$ ipython --no-banner

In [1]: import numpy as np

In [2]: from numpy import linalg as LA

In [3]: np.set_printoptions(precision=3, suppress=True, linewidth=120, sign=" ")

In [4]: A = np.load("mat.npy")

In [5]: A
Out[5]: 
array([[ 1, -4,  4],
       [ 4,  1, -4],
       [-4,  4,  1]])

In [6]: P = np.triu(np.array([[4, 4, 2], [-3, 0, -3], [-2, 3, 4]]), 1) + np.eye(3)

In [7]: M2 = P @ A @ LA.inv(P)

In [8]: round(float(LA.det(M2)), 3)
Out[8]: 49.0

In [9]: arr = np.loadtxt("test12.csv", delimiter=",")

In [10]: arr
Out[10]: 
array([[  -4.,   57.,  -28., -117.],
       [  20.,    9.,  -28.,  -45.],
       [  -2.,   11.,   -4.,  -21.],
       [   0.,    0.,    0.,    0.]])

In [11]: # null space of dimension 2

In [12]: arr @ LA.pinv(arr) @ arr
Out[12]: 
array([[  -4.,   57.,  -28., -117.],
       [  20.,    9.,  -28.,  -45.],
       [  -2.,   11.,   -4.,  -21.],
       [   0.,    0.,    0.,    0.]])

In [13]: LA.lstsq(arr[:-1].T, arr[-1])[2]
Out[13]: np.int32(2)

In [14]: np.abs(np.diag(LA.qr(arr)[1])) > 1e-9
Out[14]: array([ True,  True, False, False])

In [15]: left, sigma, Vt = LA.svd(arr)

In [16]: vecs = Vt[:(sigma > 1e-8).sum()]

In [17]: rng = np.random.default_rng(376287)

In [18]: x0 = arr[3] + -3 * arr[1] + rng.integers(2) * np.eye(4)[1]

In [19]: x0
Out[19]: array([-60., -27.,  84., 135.])

In [20]: round(LA.norm(x0 - vecs.T @ vecs @ x0), 3)
Out[20]: np.float64(0.0)

In [21]: vecs.T @ vecs
Out[21]: 
array([[ 0.501, -0.288, -0.408, -0.026],
       [-0.288,  0.335,  0.138, -0.347],
       [-0.408,  0.138,  0.387,  0.228],
       [-0.026, -0.347,  0.228,  0.777]])

In [22]: np.allclose(vecs.T @ vecs @ x0, x0)
Out[22]: True

In [23]: np.diag(vecs.T @ vecs)
Out[23]: array([ 0.501,  0.335,  0.387,  0.777])

In [24]: lab = rng.permutation(4)

In [25]: lab
Out[25]: array([ 2,  3,  0,  1])

In [26]: M2 = arr[lab][:, lab]

In [27]: np.trace(M2)
Out[27]: np.float64(1.0)

In [28]: M2
Out[28]: 
array([[  -4.,  -21.,   -2.,   11.],
       [   0.,    0.,    0.,    0.],
       [ -28., -117.,   -4.,   57.],
       [ -28.,  -45.,   20.,    9.]])

In [29]: np.round(np.sort(np.abs(LA.eigvals(M2))), 3) + 0
Out[29]: array([  0.   ,   0.   ,  30.229,  31.229])

In [30]: np.allclose(M2, arr)
Out[30]: False

In [31]: [round(float(x), 3) for x in LA.svd(arr, compute_uv=False)[:3]]
Out[31]: [144.184, 28.654, 0.0]

In [32]: LA.cond(arr) > 100
Out[32]: np.True_

In [33]: np.argsort(-LA.norm(arr, axis=0).round(6), kind="stable")[:3]
Out[33]: array([ 3,  1,  2])

In [34]: LA.matrix_rank(arr, rtol=0.1)
Out[34]: np.int64(2)

In [35]: np.abs(arr).max()
Out[35]: np.float64(117.0)

In [36]: arr.mean(axis=0)
Out[36]: array([  3.5 ,  19.25, -15.  , -45.75])

In [37]: arr.sum(axis=0)
Out[37]: array([  14.,   77.,  -60., -183.])

In [38]: np.zeros(4, 4)
TypeError: Cannot interpret '4' as a data type


In [39]: LA.matrix_rank(arr)
Out[39]: np.int64(2)

In [40]: np.count_nonzero(arr)
Out[40]: np.int64(12)

In [41]: arr.shape
Out[41]: (4, 4)

In [42]: np.diff(arr, axis=0)
Out[42]: 
array([[ 24., -48.,   0.,  72.],
       [-22.,   2.,  24.,  24.],
       [  2., -11.,   4.,  21.]])

In [43]: K = np.array([[2, 3, 2], [0, 4, 4], [0, 3, 1]])

In [44]: K[1] = K[0]

In [45]: K
Out[45]: 
array([[ 2,  3,  2],
       [ 2,  3,  2],
       [ 0,  3,  1]])

In [46]: # null space of dimension 1

In [47]: r = LA.matrix_rank(K)

In [48]: r
Out[48]: np.int64(2)

In [49]: null = LA.svd(K)[2][r:].T

In [50]: null.shape
Out[50]: (3, 1)

In [51]: np.round(K @ null, 3) + 0
Out[51]: 
array([[ 0.],
       [ 0.],
       [ 0.]])

In [52]: round(LA.norm(K) ** 2 / LA.norm(K, 2) ** 2, 3)
Out[52]: np.float64(1.057)

In [53]: LA.norm(K, axis=0)
Out[53]: array([ 2.828,  5.196,  3.   ])

In [54]: K[2] @ K[1]
Out[54]: np.int64(11)

In [55]: LA.norm(K, axis=1)
Out[55]: array([ 4.123,  4.123,  3.162])

In [56]: round(LA.norm(K[2] - K[1]), 3)
Out[56]: np.float64(2.236)

In [57]: F = np.load("run6.npy")

In [58]: F
Out[58]: 
array([[ 0.961, -0.196, -0.196],
       [-0.196,  0.02 , -0.98 ],
       [-0.196, -0.98 ,  0.02 ]])

In [59]: # columns are unit length and at right angles

In [60]: q, vecs = LA.qr(F[:, :2])[0], LA.qr(F[:, 2:])[0]

In [61]: sigma = LA.svd(q.T @ vecs, compute_uv=False)

In [62]: (sigma > 0.9).sum()
Out[62]: np.int64(0)

In [63]: sigma.round(3) + 0
Out[63]: array([ 0.])

In [64]: LA.eigvals(A)
Out[64]: array([ 1.+6.928j,  1.-6.928j,  1.+0.j   ])

In [65]: np.poly(A)
Out[65]: array([  1.,  -3.,  51., -49.])

In [66]: round(float(LA.eigvals(A).sum().real), 3)
Out[66]: 3.0

In [67]: round(float(LA.det(A.T)), 3)
Out[67]: 49.0

In [68]: np.einsum("ii->", A)
Out[68]: np.int64(3)

In [69]: x0 = np.array([-6, 3, -1, -1])

In [70]: h1 = np.maximum(arr @ x0, 0)

In [71]: arr.T @ h1
Out[71]: array([ -1500.,  20150.,  -9800., -41250.])

In [72]: np.maximum(arr @ (3 * x0), 0)
Out[72]: array([ 1020.,     0.,   210.,     0.])

In [73]: np.tanh(arr @ x0)
Out[73]: array([ 1., -1.,  1.,  0.])

In [74]: np.maximum(arr @ x0, 0) - np.maximum(-arr @ x0, 0)
Out[74]: array([340., -20.,  70.,   0.])

In [75]: h1
Out[75]: array([ 340.,    0.,   70.,    0.])
